In [1]: import numpy as np

In [2]: np.set_printoptions(precision=2, suppress=True, linewidth=140)

In [3]: tidy = lambda a: np.round(a, 2) + 0

In [4]: data = np.array([[-0.8, 0.4], [-0.1, 0.0], [1.2, -0.7]])

In [5]: data
Out[5]: 
array([[-0.8,  0.4],
       [-0.1,  0. ],
       [ 1.2, -0.7]])

In [6]: vec = np.array([0, 0])

In [7]: y = data @ vec

In [8]: print(tidy(np.linalg.lstsq(data, y)[0]))
[0. 0.]

In [9]: tidy(np.linalg.solve(data.T @ data, data.T @ y))
Out[9]: array([0., 0.])

In [10]: rng = np.random.default_rng(8650)

In [11]: y = y + 0.02 * rng.normal(size=3)

In [12]: tidy(y)
Out[12]: array([0.  , 0.  , 0.03])

In [13]: beta, *_ = np.linalg.lstsq(data, y)

In [14]: tidy(np.linalg.norm(y - data @ beta))
Out[14]: np.float64(0.01)

In [15]: print(tidy(data.T @ (y - data @ beta)))
[0. 0.]

In [16]: ang = np.radians(60)

In [17]: R = np.eye(2)

In [18]: R[1, 1] = R[0, 0] = np.cos(ang)

In [19]: R[1, 0], R[0, 1] = -np.sin(ang), np.sin(ang)

In [20]: print(tidy(R))
[[ 0.5   0.87]
 [-0.87  0.5 ]]

In [21]: Y = data @ R.T

In [22]: print(tidy(np.linalg.det(R)), tidy(np.trace(R)))
1.0 1.0

In [23]: np.allclose(np.linalg.norm(data, axis=1), np.linalg.norm(Y, axis=1))
Out[23]: True

In [24]: print(tidy(np.abs(Y - data).max(axis=0)))
[1.21 0.69]

In [25]: print(tidy(np.linalg.svd(data, compute_uv=False)), tidy(np.linalg.svd(Y, compute_uv=False)))
[1.65 0.07] [1.65 0.07]
